$ ipython --no-banner

In [1]: import numpy as np

In [2]: from numpy import linalg as LA

In [3]: np.set_printoptions(precision=3, suppress=True, linewidth=120)

In [4]: rd = lambda a: np.round(a, 3) + 0

In [5]: W0 = np.load("m.npy")

In [6]: W0
Out[6]: 
array([[ 1.,  3.,  0.,  0.,  0.],
       [ 3.,  1.,  3.,  0.,  0.],
       [ 0.,  3.,  1.,  3.,  0.],
       [ 0.,  0.,  3., -1.,  3.],
       [ 0.,  0.,  0.,  3.,  1.]])

In [7]: x0 = np.array([-2, 1, 0, 2, 0])

In [8]: (W0 @ x0).argmax()
Out[8]: np.int64(2)

In [9]: ev, V = LA.eigh(W0)

In [10]: np.unique(ev.round(6) + 0, return_counts=True)[1]
Out[10]: array([1, 1, 1, 1, 1])

In [11]: rd(ev.sum()), np.trace(W0)
Out[11]: (np.float64(3.0), np.float64(3.0))

In [12]: rd(V.T @ V)
Out[12]: 
array([[1., 0., 0., 0., 0.],
       [0., 1., 0., 0., 0.],
       [0., 0., 1., 0., 0.],
       [0., 0., 0., 1., 0.],
       [0., 0., 0., 0., 1.]])

In [13]: rd(LA.eigvalsh(W0 + 4 * np.eye(5)))
Out[13]: array([-0.885,  1.565,  5.   ,  7.485,  9.835])

In [14]: rd(LA.eigvalsh(W0 @ W0))
Out[14]: array([ 1.   ,  5.931, 12.149, 23.868, 34.052])

In [15]: np.abs(V[:, -1]).round(6).argmax()
Out[15]: np.int64(1)

In [16]: rd(LA.svd(W0, compute_uv=False))
Out[16]: array([5.835, 4.885, 3.485, 2.435, 1.   ])

In [17]: m1 = np.array([[1, 1, -1, -1, -1, -1, 1, 1],
    ...:     [1, 1, 1, 1, -1, -1, -1, -1],
    ...:     [1, 1, 1, 1, 1, 1, 1, 1],
    ...:     [1, -1, 1, -1, 1, -1, 1, -1]])

In [18]: proj = np.triu(np.array([[0, -3, -4, -1, -4],
    ...:     [-4, 3, 0, 0, 0],
    ...:     [-1, 0, 2, 0, -4],
    ...:     [-2, -4, -4, -5, 3],
    ...:     [3, -5, -5, 4, -3]]), 1) + np.eye(5)

In [19]: B = proj @ W0 @ LA.inv(proj)

In [20]: B
Out[20]: 
array([[  -8.,  -36.,  -48.,  -31., -138.],
       [   3.,   10.,   15.,    3.,   63.],
       [   0.,    3.,    1.,   -9.,   27.],
       [   0.,    0.,    3.,    8.,   -6.],
       [   0.,    0.,    0.,    3.,   -8.]])

In [21]: rd(np.poly(B))
Out[21]: array([   1.,   -3.,  -34.,   74.,  204., -242.])

In [22]: rd(LA.det(B))
Out[22]: np.float64(242.0)

In [23]: B @ B
Out[23]: 
array([[  -44.,  -216.,  -297.,   -90., -1170.],
       [    6.,    37.,    30.,    15.,    99.],
       [    9.,    33.,    19.,     9.,    54.],
       [    0.,     9.,    27.,    19.,    81.],
       [    0.,     0.,     9.,     0.,    46.]])

In [24]: t3 = np.stack([m1, 3 * m1, m1[::-1]])

In [25]: LA.matrix_rank(t3.reshape(3, -1))
Out[25]: np.int64(2)

In [26]: LA.matrix_rank(t3)
Out[26]: array([4, 4, 4])

In [27]: t3.shape
Out[27]: (3, 4, 8)

In [28]: np.einsum("bij,cij->bc", t3, t3)
Out[28]: 
array([[ 32,  96,   0],
       [ 96, 288,   0],
       [  0,   0,  32]])

In [29]: B = m1[0, 0] * m1[1:] - np.outer(m1[1:, 0], m1[0])

In [30]: B
Out[30]: 
array([[ 0,  0,  2,  2,  0,  0, -2, -2],
       [ 0,  0,  2,  2,  2,  2,  0,  0],
       [ 0, -2,  2,  0,  2,  0,  0, -2]])

In [31]: LA.matrix_rank(B), LA.matrix_rank(m1)
Out[31]: (np.int64(3), np.int64(4))

In [32]: m1[:, 0] / m1[0, 0]
Out[32]: array([1., 1., 1., 1.])

In [33]: u, r1 = m1[2], m1[3]

In [34]: u @ u
Out[34]: np.int64(8)

In [35]: u @ r1
Out[35]: np.int64(0)

In [36]: p = (u @ r1) / (u @ u) * u

In [37]: p
Out[37]: array([0., 0., 0., 0., 0., 0., 0., 0.])

In [38]: LA.matrix_rank(np.outer(u, r1))
Out[38]: np.int64(1)

In [39]: r1 - p
Out[39]: array([ 1., -1.,  1., -1.,  1., -1.,  1., -1.])

In [40]: arr = np.load("mat.npy")

In [41]: arr
Out[41]: 
array([[-1.,  2.,  0.],
       [ 2., -2.,  2.],
       [ 0.,  2., -2.]])

In [42]: rd(np.abs(LA.eigvals(arr)).max())
Out[42]: np.float64(4.626)

In [43]: np.trace(arr)
Out[43]: np.float64(-5.0)

In [44]: rd(LA.det(arr))
Out[44]: np.float64(8.0)

In [45]: np.allclose(arr, arr.T)
Out[45]: True

In [46]: np.allclose(arr @ arr.T, arr.T @ arr)
Out[46]: True

In [47]: ev, V = LA.eigh(arr)

In [48]: x0 = np.array([0, 0, 3])

In [49]: rd(V * np.abs(ev) @ V.T)
Out[49]: 
array([[ 1.874, -1.064,  0.596],
       [-1.064,  3.002, -1.362],
       [ 0.596, -1.362,  2.406]])

In [50]: proj = np.triu(np.array([[-2, -2, 1], [0, 2, 2], [2, 0, -2]]), 1) + np.eye(3)

In [51]: B = proj @ arr @ LA.inv(proj)

In [52]: rd(np.poly(B))
Out[52]: array([ 1.,  5.,  0., -8.])

In [53]: np.trace(B), np.trace(arr)
Out[53]: (np.float64(-5.0), np.float64(-5.0))

In [54]: rd(LA.det(B))
Out[54]: np.float64(8.0)

In [55]: LA.matrix_rank(B)
Out[55]: np.int64(3)

In [56]: O = arr.astype(float).copy()

In [57]: for j in range(3):
    ...:     O[:, j] -= O[:, :j] @ (O[:, :j].T @ O[:, j])
    ...:     O[:, j] /= LA.norm(O[:, j])
    ...: 

In [58]: rd(O.T @ O)
Out[58]: 
array([[1., 0., 0.],
       [0., 1., 0.],
       [0., 0., 1.]])

In [59]: rng = np.random.default_rng(57)

In [60]: th = rng.uniform(0, 2 * np.pi, 28)

In [61]: O, _ = LA.qr(np.array([[0.9, 1.0], [0.0, -0.3], [-1.0, -0.9], [0.4, 1.4]]))

In [62]: mat = 5 * np.c_[np.cos(th), np.sin(th)] @ O.T

In [63]: rd(mat)
Out[63]: 
array([[ 1.641,  1.352, -2.774, -3.576],
       [ 3.067, -0.292, -3.202,  2.293],
       [-1.416,  1.24 ,  0.7  , -4.579],
       [ 1.399, -1.245, -0.679,  4.586],
       [ 2.281, -0.913, -1.891,  3.923],
       [-2.098, -1.228,  3.195,  2.98 ],
       [ 2.729, -0.635, -2.585,  3.235],
       [ 0.855,  1.46 , -1.977, -4.269],
       [ 0.442, -1.428,  0.513,  4.744],
       [ 1.339, -1.261, -0.601,  4.61 ],
       [-1.581, -1.364,  2.717,  3.641],
       [ 3.145, -0.162, -3.38 ,  1.913],
       [-2.919,  0.467,  2.915, -2.786],
       [-3.018,  0.356,  3.103, -2.477],
       [ 3.168,  0.456, -3.841, -0.043],
       [ 2.268,  1.166, -3.341, -2.707],
       [-3.058, -0.637,  3.846,  0.67 ],
       [-0.358, -1.476,  1.437,  4.542],
       [ 3.152,  0.49 , -3.847, -0.159],
       [ 3.186, -0.064, -3.495,  1.62 ],
       [ 1.511, -1.213, -0.825,  4.535],
       [-0.557,  1.413, -0.376, -4.749],
       [-3.005,  0.372,  3.077, -2.521],
       [ 2.922,  0.783, -3.798, -1.194],
       [ 3.225,  0.246, -3.757,  0.649],
       [ 1.667,  1.346, -2.799, -3.546],
       [-0.648, -1.471,  1.755,  4.397],
       [-2.367,  0.868,  2.02 , -3.816]])

In [64]: rd(LA.norm(mat, 2) / LA.norm(mat))
Out[64]: np.float64(0.735)

In [65]: np.argsort(-LA.norm(mat, axis=0).round(6), kind="stable")[:3]
Out[65]: array([3, 2, 0])

In [66]: LA.matrix_rank(mat, rtol=0.1)
Out[66]: np.int64(2)

In [67]: LA.matrix_rank(mat)
Out[67]: np.int64(2)

In [68]: mat.shape
Out[68]: (28, 4)

In [69]: rd(mat.mean(axis=0))
Out[69]: array([ 0.606, -0.049, -0.639,  0.426])

In [70]: np.unravel_index(np.abs(mat).argmax(), mat.shape)
Out[70]: (np.int64(21), np.int64(3))

In [71]: np.count_nonzero(mat)
Out[71]: np.int64(112)

In [72]: rd(np.abs(mat).max())
Out[72]: np.float64(4.749)

In [73]: np.zeros(28, 4)
Traceback (most recent call last):
  Cell In[73], line 1
    np.zeros(28, 4)
TypeError: Cannot interpret '4' as a data type


In [74]: rd(LA.svd(mat, compute_uv=False))
Out[74]: array([19.451, 17.935,  0.   ,  0.   ])

In [75]: rd(LA.norm(mat))
Out[75]: np.float64(26.458)

In [76]: A = np.array([[-2, 2, -1, 2],
    ...:     [2, 2, 1, -2],
    ...:     [-1, -1, -1, 1],
    ...:     [2, 2, 2, -2],
    ...:     [1, 1, -1, 0],
    ...:     [-2, 1, -1, 2],
    ...:     [-2, 1, 2, 2]])

In [77]: A
Out[77]: 
array([[-2,  2, -1,  2],
       [ 2,  2,  1, -2],
       [-1, -1, -1,  1],
       [ 2,  2,  2, -2],
       [ 1,  1, -1,  0],
       [-2,  1, -1,  2],
       [-2,  1,  2,  2]])

In [78]: x0 = np.array([-2, 2, -2, 2])

In [79]: (A * x0).sum(axis=1)
Out[79]: array([14, -6,  4, -8,  2, 12,  6])

In [80]: A @ np.eye(4)[0]
Out[80]: array([-2.,  2., -1.,  2.,  1., -2., -2.])

In [81]: A @ (2 * x0)
Out[81]: array([ 28, -12,   8, -16,   4,  24,  12])

In [82]: A @ x0
Out[82]: array([14, -6,  4, -8,  2, 12,  6])

In [83]: A @ np.ones(4)
Out[83]: array([ 1.,  3., -2.,  4.,  1.,  0.,  3.])

In [84]: th = np.radians(90)

In [85]: R = np.eye(4)

In [86]: R[1, 1] = R[3, 3] = np.cos(th)

In [87]: R[1, 3], R[3, 1] = -np.sin(th), np.sin(th)

In [88]: rd(R)
Out[88]: 
array([[ 1.,  0.,  0.,  0.],
       [ 0.,  0.,  0., -1.],
       [ 0.,  0.,  1.,  0.],
       [ 0.,  1.,  0.,  0.]])

In [89]: B = A @ R.T

In [90]: rd(LA.det(R)), np.trace(R)
Out[90]: (np.float64(1.0), np.float64(2.0))

In [91]: np.abs(B - A).max(axis=0)
Out[91]: array([0., 4., 0., 4.])

In [92]: W = np.array([[-3, 0, 1, -1], [6, 4, 9, 2], [-5, -6, -2, 2], [-3, -8, -1, -2]])

In [93]: beta = np.array([-2, -2, -3, 2])

In [94]: act = np.maximum(A @ W + beta, 0)

In [95]: act
Out[95]: 
array([[15,  0, 13,  2],
       [ 5, 16, 17, 10],
       [ 0,  0,  0,  0],
       [ 0, 10, 15, 12],
       [ 6,  8,  9,  1],
       [ 9,  0,  4,  0],
       [ 0,  0,  0,  6]])

In [96]: (act > 0).astype(int)
Out[96]: 
array([[1, 0, 1, 1],
       [1, 1, 1, 1],
       [0, 0, 0, 0],
       [0, 1, 1, 1],
       [1, 1, 1, 1],
       [1, 0, 1, 0],
       [0, 0, 0, 1]])

In [97]: LA.matrix_rank(act)
Out[97]: np.int64(4)

In [98]: basis = np.array([[2, 1], [3, 2], [2, 3], [0, 0]])

In [99]: act @ basis
Out[99]: 
array([[56, 54],
       [92, 88],
       [ 0,  0],
       [60, 65],
       [54, 49],
       [26, 21],
       [ 0,  0]])

In [100]: (act @ basis).round(6).argmax(axis=1)
Out[100]: array([0, 0, 0, 1, 0, 0, 0])

In [101]: W @ basis
Out[101]: 
array([[ -4,   0],
       [ 42,  41],
       [-32, -23],
       [-32, -22]])
